>>> import numpy as np
>>> import numpy.linalg as la
>>> np.set_printoptions(precision=2, suppress=True, linewidth=100)
>>> X = np.load("block4.npy")
>>> X
array([[ 7.,  0.,  4.,  4.,  2.,  6.,  6.,  4.,  2.,  6.,  4.,  2.],
       [ 0.,  3.,  0.,  0.,  0.,  0.,  0.,  0.,  0.,  0.,  0.,  0.],
       [ 4.,  0.,  7.,  4.,  2.,  6.,  6.,  4.,  2.,  6.,  4.,  2.],
       [ 4.,  0.,  4.,  7.,  2.,  6.,  6.,  4.,  2.,  6.,  4.,  2.],
       [ 2.,  0.,  2.,  2.,  4.,  3.,  3.,  2.,  1.,  3.,  2.,  1.],
       [ 6.,  0.,  6.,  6.,  3., 12.,  9.,  6.,  3.,  9.,  6.,  3.],
       [ 6.,  0.,  6.,  6.,  3.,  9., 12.,  6.,  3.,  9.,  6.,  3.],
       [ 4.,  0.,  4.,  4.,  2.,  6.,  6.,  7.,  2.,  6.,  4.,  2.],
       [ 2.,  0.,  2.,  2.,  1.,  3.,  3.,  2.,  4.,  3.,  2.,  1.],
       [ 6.,  0.,  6.,  6.,  3.,  9.,  9.,  6.,  3., 12.,  6.,  3.],
       [ 4.,  0.,  4.,  4.,  2.,  6.,  6.,  4.,  2.,  6.,  7.,  2.],
       [ 2.,  0.,  2.,  2.,  1.,  3.,  3.,  2.,  1.,  3.,  2.,  4.]])
>>> other = np.array([[5, 2],
...     [5, 6],
...     [8, 3],
...     [7, 1],
...     [4, 3],
...     [8, 6],
...     [4, 6],
...     [5, 4],
...     [8, 8],
...     [3, 0],
...     [4, 8],
...     [5, 7]])
>>> X @ other
array([[255., 186.],
       [ 15.,  18.],
       [264., 189.],
       [261., 183.],
       [132.,  99.],
       [384., 288.],
       [372., 288.],
       [255., 192.],
       [144., 114.],
       [369., 270.],
       [252., 204.],
       [135., 111.]])
>>> np.einsum("ik,kj->ji", X, other)
array([[255.,  15., 264., 261., 132., 384., 372., 255., 144., 369., 252., 135.],
       [186.,  18., 189., 183.,  99., 288., 288., 192., 114., 270., 204., 111.]])
>>> other.T @ X.T
array([[255.,  15., 264., 261., 132., 384., 372., 255., 144., 369., 252., 135.],
       [186.,  18., 189., 183.,  99., 288., 288., 192., 114., 270., 204., 111.]])
>>> la.matrix_rank(X @ other)
np.int64(2)
>>> np.einsum("ij,ij->i", X, X)
array([233.,   9., 233., 233.,  65., 513., 513., 233.,  65., 513., 233.,  65.])
>>> J = np.array([[6.0, 12.0, 21.0, 9.0, 12.0],
...     [12.0, 13.0, 28.0, 12.0, 16.0],
...     [21.0, 28.0, 46.0, 21.0, 28.0],
...     [9.0, 12.0, 21.0, 6.0, 12.0],
...     [12.0, 16.0, 28.0, 12.0, 13.0]])
>>> other = X / np.sqrt((X ** 2).mean(axis=1, keepdims=True))
>>> la.matrix_rank(X - X.mean(axis=1, keepdims=True))
np.int64(11)
>>> la.norm(other, axis=1)
array([3.46, 3.46, 3.46, 3.46, 3.46, 3.46, 3.46, 3.46, 3.46, 3.46, 3.46, 3.46])
>>> other[2]
array([0.91, 0.  , 1.59, 0.91, 0.45, 1.36, 1.36, 0.91, 0.45, 1.36, 0.91, 0.45])
>>> la.matrix_rank(other) == la.matrix_rank(X)
np.True_
>>> Lm = la.cholesky(X)
>>> la.eigvalsh(X).min() > 0
np.True_
>>> np.diag(Lm) ** 2
array([7.  , 3.  , 4.71, 4.09, 3.2 , 4.69, 4.08, 3.35, 3.08, 3.69, 3.25, 3.06])
>>> other = J / np.sqrt((J ** 2).mean(axis=1, keepdims=True))
>>> other[1]
array([0.69, 0.75, 1.62, 0.69, 0.92])
>>> print(J - J.mean(axis=1, keepdims=True))
[[-6.   0.   9.  -3.   0. ]
 [-4.2 -3.2 11.8 -4.2 -0.2]
 [-7.8 -0.8 17.2 -7.8 -0.8]
 [-3.   0.   9.  -6.   0. ]
 [-4.2 -0.2 11.8 -4.2 -3.2]]
>>> print(la.matrix_rank(J - J.mean(axis=1, keepdims=True)))
4
>>> other = np.array([[1, 1], [1, -1]])
>>> rng = np.random.default_rng(14075)
>>> arr = np.kron(other, np.kron(other, other))[rng.permutation(8)][:4]
>>> arr
array([[ 1, -1,  1, -1, -1,  1, -1,  1],
       [ 1, -1,  1, -1,  1, -1,  1, -1],
       [ 1,  1,  1,  1, -1, -1, -1, -1],
       [ 1,  1,  1,  1,  1,  1,  1,  1]])
>>> other = arr / la.norm(arr, axis=1, keepdims=True)
>>> G = other @ other.T
>>> (G - 2 * np.eye(4)).round(6).argmax(axis=1)
array([1, 0, 0, 0])
>>> np.degrees(np.arccos(np.clip(G[0, 1], -1, 1)))
np.float64(90.0)
>>> np.argwhere(np.triu(np.abs(G) > 0.95, 1))
array([], shape=(0, 2), dtype=int64)
>>> arr.reshape(-1, 2)
array([[ 1, -1],
       [ 1, -1],
       [-1,  1],
       [-1,  1],
       [ 1, -1],
       [ 1, -1],
       [ 1, -1],
       [ 1, -1],
       [ 1,  1],
       [ 1,  1],
       [-1, -1],
       [-1, -1],
       [ 1,  1],
       [ 1,  1],
       [ 1,  1],
       [ 1,  1]])
>>> arr.reshape(2, -1)
array([[ 1, -1,  1, -1, -1,  1, -1,  1,  1, -1,  1, -1,  1, -1,  1, -1],
       [ 1,  1,  1,  1, -1, -1, -1, -1,  1,  1,  1,  1,  1,  1,  1,  1]])
>>> arr.ravel(order="F")
array([ 1,  1,  1,  1, -1, -1,  1,  1,  1,  1,  1,  1, -1, -1,  1,  1, -1,  1, -1,  1,  1, -1, -1,
        1, -1,  1, -1,  1,  1, -1, -1,  1])
>>> t3 = arr.reshape(4, 2, -1)
>>> t3.shape
(4, 2, 4)
>>> print(t3.transpose(1, 0, 2))
[[[ 1 -1  1 -1]
  [ 1 -1  1 -1]
  [ 1  1  1  1]
  [ 1  1  1  1]]

 [[-1  1 -1  1]
  [ 1 -1  1 -1]
  [-1 -1 -1 -1]
  [ 1  1  1  1]]]
>>> print(t3.sum(axis=1))
[[ 0  0  0  0]
 [ 2 -2  2 -2]
 [ 0  0  0  0]
 [ 2  2  2  2]]
>>> print(np.swapaxes(t3, 1, 2)[1])
[[ 1  1]
 [-1 -1]
 [ 1  1]
 [-1 -1]]
>>> np.einsum("ihd,ihd->ih", t3, t3)
array([[4, 4],
       [4, 4],
       [4, 4],
       [4, 4]])
>>> def softmax(z):
...     e = np.exp(z - z.max(axis=-1, keepdims=True))
...     return e / e.sum(axis=-1, keepdims=True)
... 
>>> softmax(arr[0])
array([0.22, 0.03, 0.22, 0.03, 0.03, 0.22, 0.03, 0.22])
>>> print(softmax(arr[0] + -1))
[0.22 0.03 0.22 0.03 0.03 0.22 0.03 0.22]
>>> S = arr @ arr.T / np.sqrt(8)
>>> softmax(S + np.triu(np.full(S.shape, -np.inf), 1))
array([[1.  , 0.  , 0.  , 0.  ],
       [0.06, 0.94, 0.  , 0.  ],
       [0.05, 0.05, 0.89, 0.  ],
       [0.05, 0.05, 0.05, 0.85]])
>>> ang = np.radians(72)
>>> R = np.eye(8)
>>> R[0, 0] = R[4, 4] = np.cos(ang)
>>> R[0, 4], R[4, 0] = -np.sin(ang), np.sin(ang)
>>> print(R)
[[ 0.31  0.    0.    0.   -0.95  0.    0.    0.  ]
 [ 0.    1.    0.    0.    0.    0.    0.    0.  ]
 [ 0.    0.    1.    0.    0.    0.    0.    0.  ]
 [ 0.    0.    0.    1.    0.    0.    0.    0.  ]
 [ 0.95  0.    0.    0.    0.31  0.    0.    0.  ]
 [ 0.    0.    0.    0.    0.    1.    0.    0.  ]
 [ 0.    0.    0.    0.    0.    0.    1.    0.  ]
 [ 0.    0.    0.    0.    0.    0.    0.    1.  ]]
>>> other = arr @ R.T
>>> la.svd(arr, compute_uv=False), la.svd(other, compute_uv=False)
(array([2.83, 2.83, 2.83, 2.83]), array([2.83, 2.83, 2.83, 2.83]))
>>> np.abs(other - arr).max(axis=0)
array([1.64, 0.  , 0.  , 0.  , 1.64, 0.  , 0.  , 0.  ])
>>> np.allclose(la.norm(arr, axis=1), la.norm(other, axis=1))
True
>>> other
array([[ 1.26, -1.  ,  1.  , -1.  ,  0.64,  1.  , -1.  ,  1.  ],
       [-0.64, -1.  ,  1.  , -1.  ,  1.26, -1.  ,  1.  , -1.  ],
       [ 1.26,  1.  ,  1.  ,  1.  ,  0.64, -1.  , -1.  , -1.  ],
       [-0.64,  1.  ,  1.  ,  1.  ,  1.26,  1.  ,  1.  ,  1.  ]])
>>> mat = np.array([[-2.01, -2.0, -0.99],
...     [-2.02, -1.97, -1.01],
...     [-1.97, -2.01, -0.98],
...     [-1.98, -2.01, -1.0],
...     [-2.01, -3.0, -1.98],
...     [-1.98, -3.0, -2.02],
...     [-2.01, -3.03, -2.0],
...     [-2.02, -2.97, -1.98],
...     [-0.03, 1.0, 0.02],
...     [0.02, 0.99, 0.0],
...     [-0.03, 0.97, -0.01],
...     [0.0, 1.0, -0.01]])
>>> print(mat)
[[-2.01 -2.   -0.99]
 [-2.02 -1.97 -1.01]
 [-1.97 -2.01 -0.98]
 [-1.98 -2.01 -1.  ]
 [-2.01 -3.   -1.98]
 [-1.98 -3.   -2.02]
 [-2.01 -3.03 -2.  ]
 [-2.02 -2.97 -1.98]
 [-0.03  1.    0.02]
 [ 0.02  0.99  0.  ]
 [-0.03  0.97 -0.01]
 [ 0.    1.   -0.01]]
>>> other = np.array([[1, -2], [-3, -3], [-2, 3]])
>>> np.einsum("ij,ij->i", mat, mat)
array([ 9.02,  8.98,  8.88,  8.96, 16.96, 17.  , 17.22, 16.82,  1.  ,  0.98,  0.94,  1.  ])
>>> la.matrix_rank(mat @ other)
np.int64(2)
>>> np.einsum("ij->j", mat)
array([-16.04, -16.03, -11.96])
>>> la.matrix_rank(np.vstack([mat, other.T]))
np.int64(3)
>>> np.vstack([mat, other.T]).shape
(14, 3)
>>> G = np.cov(mat, rowvar=False)
>>> np.round(la.eigvalsh(G)[::-1], 2) + 0
array([4.71, 0.11, 0.  ])
>>> print(np.argsort(-mat.std(axis=0).round(6), kind="stable"))
[1 0 2]
>>> mat.std(axis=0)
array([0.94, 1.69, 0.81])
>>> np.argwhere(np.triu(np.abs(np.corrcoef(mat.T)) > 0.8, 1))
array([[0, 1],
       [0, 2],
       [1, 2]])
>>> np.corrcoef(mat.T)
array([[1.  , 0.97, 0.87],
       [0.97, 1.  , 0.96],
       [0.87, 0.96, 1.  ]])
>>> W1 = np.array([[0, 3], [8, 6], [-3, 3]])
>>> coef = np.array([-1, 1])
>>> act = np.maximum(mat @ W1 + coef, 0)
>>> la.matrix_rank(act)
np.int64(2)
>>> (act > 0).mean(axis=0)
array([0.33, 0.33])
>>> act
array([[0.  , 0.  ],
       [0.  , 0.  ],
       [0.  , 0.  ],
       [0.  , 0.  ],
       [0.  , 0.  ],
       [0.  , 0.  ],
       [0.  , 0.  ],
       [0.  , 0.  ],
       [6.94, 6.97],
       [6.92, 7.  ],
       [6.79, 6.7 ],
       [7.03, 6.97]])
>>> (act > 0).astype(int)
array([[0, 0],
       [0, 0],
       [0, 0],
       [0, 0],
       [0, 0],
       [0, 0],
       [0, 0],
       [0, 0],
       [1, 1],
       [1, 1],
       [1, 1],
       [1, 1]])
>>> cent = np.array([[1, 5, 5], [1, 3, 1]])
>>> (act @ cent).round(6).argmax(axis=1)
array([0, 0, 0, 0, 0, 0, 0, 0, 1, 1, 1, 1])
>>> x = np.array([-8, 7, -3])
>>> y = mat @ x
>>> la.solve(mat.T @ mat, mat.T @ y)
array([-8.,  7., -3.])
>>> y = y + 0.05 * rng.normal(size=12)
>>> y
array([5.07, 5.33, 4.57, 4.76, 1.01, 0.9 , 0.74, 1.35, 7.23, 6.75, 7.03, 7.01])
>>> coef, *_ = la.lstsq(mat, y)
>>> print(coef.round())
[-8.  7. -3.]
>>> print([round(float(la.norm(la.solve(mat.T @ mat + lam * np.eye(3), mat.T @ y))), 2) for lam in (0, 1, 10, 100)])
[11.03, 7.6, 2.06, 0.36]
>>> W0 = np.loadtxt("a.csv", delimiter=",")
>>> W0
array([[-0.52,  0.16,  0.53, -0.31,  0.12,  0.25,  0.08, -0.12, -0.14, -0.34],
       [-0.03, -0.39, -0.2 ,  0.19, -0.52,  0.52,  0.11, -0.05,  0.14, -0.03],
       [ 0.49, -0.03, -0.34, -0.21,  0.38,  0.19,  0.09, -0.39, -0.18, -0.46],
       [ 0.15, -0.25,  0.33,  0.17, -0.09, -0.24,  0.21,  0.03,  0.55, -0.57],
       [ 0.36,  0.67,  0.17, -0.03, -0.17,  0.34,  0.4 ,  0.01,  0.24,  0.18],
       [-0.08,  0.06,  0.13,  0.2 ,  0.06, -0.09, -0.26, -0.82,  0.33,  0.27],
       [ 0.1 , -0.06, -0.11, -0.72, -0.15, -0.38,  0.03,  0.04,  0.34,  0.17],
       [ 0.46, -0.45,  0.59, -0.18,  0.05,  0.2 , -0.12,  0.01, -0.2 ,  0.31],
       [ 0.21,  0.27,  0.09, -0.06, -0.62, -0.14, -0.52, -0.09, -0.28, -0.33],
       [-0.21, -0.08, -0.2 , -0.42, -0.03,  0.45, -0.28, -0.02,  0.31, -0.04],
       [ 0.15,  0.17,  0.05,  0.17,  0.35,  0.19, -0.58,  0.39,  0.36, -0.07]])
>>> idx = rng.permutation(10)
>>> other = W0[:, idx] * rng.choice([-1, 1], 10)
>>> other
array([[-0.25, -0.53,  0.31, -0.34, -0.16,  0.14,  0.52, -0.08,  0.12,  0.12],
       [-0.52,  0.2 , -0.19, -0.03,  0.39, -0.14,  0.03, -0.11, -0.52,  0.05],
       [-0.19,  0.34,  0.21, -0.46,  0.03,  0.18, -0.49, -0.09,  0.38,  0.39],
       [ 0.24, -0.33, -0.17, -0.57,  0.25, -0.55, -0.15, -0.21, -0.09, -0.03],
       [-0.34, -0.17,  0.03,  0.18, -0.67, -0.24, -0.36, -0.4 , -0.17, -0.01],
       [ 0.09, -0.13, -0.2 ,  0.27, -0.06, -0.33,  0.08,  0.26,  0.06,  0.82],
       [ 0.38,  0.11,  0.72,  0.17,  0.06, -0.34, -0.1 , -0.03, -0.15, -0.04],
       [-0.2 , -0.59,  0.18,  0.31,  0.45,  0.2 , -0.46,  0.12,  0.05, -0.01],
       [ 0.14, -0.09,  0.06, -0.33, -0.27,  0.28, -0.21,  0.52, -0.62,  0.09],
       [-0.45,  0.2 ,  0.42, -0.04,  0.08, -0.31,  0.21,  0.28, -0.03,  0.02],
       [-0.19, -0.05, -0.17, -0.07, -0.17, -0.36, -0.15,  0.58,  0.35, -0.39]])
>>> left, _, vt = la.svd(W0.T @ other)
>>> print(np.round(left @ vt, 2) + 0)
[[ 0.  0.  0.  0.  0.  0. -1.  0.  0.  0.]
 [ 0.  0.  0.  0. -1.  0.  0.  0.  0.  0.]
 [ 0. -1.  0.  0.  0.  0.  0.  0.  0.  0.]
 [ 0.  0. -1.  0.  0.  0.  0.  0.  0.  0.]
 [ 0.  0.  0.  0.  0.  0.  0.  0.  1.  0.]
 [-1.  0.  0.  0.  0.  0.  0.  0.  0.  0.]
 [ 0.  0.  0.  0.  0.  0.  0. -1.  0.  0.]
 [ 0.  0.  0.  0.  0.  0.  0.  0.  0. -1.]
 [ 0.  0.  0.  0.  0. -1.  0.  0.  0.  0.]
 [ 0.  0.  0.  1.  0.  0.  0.  0.  0.  0.]]
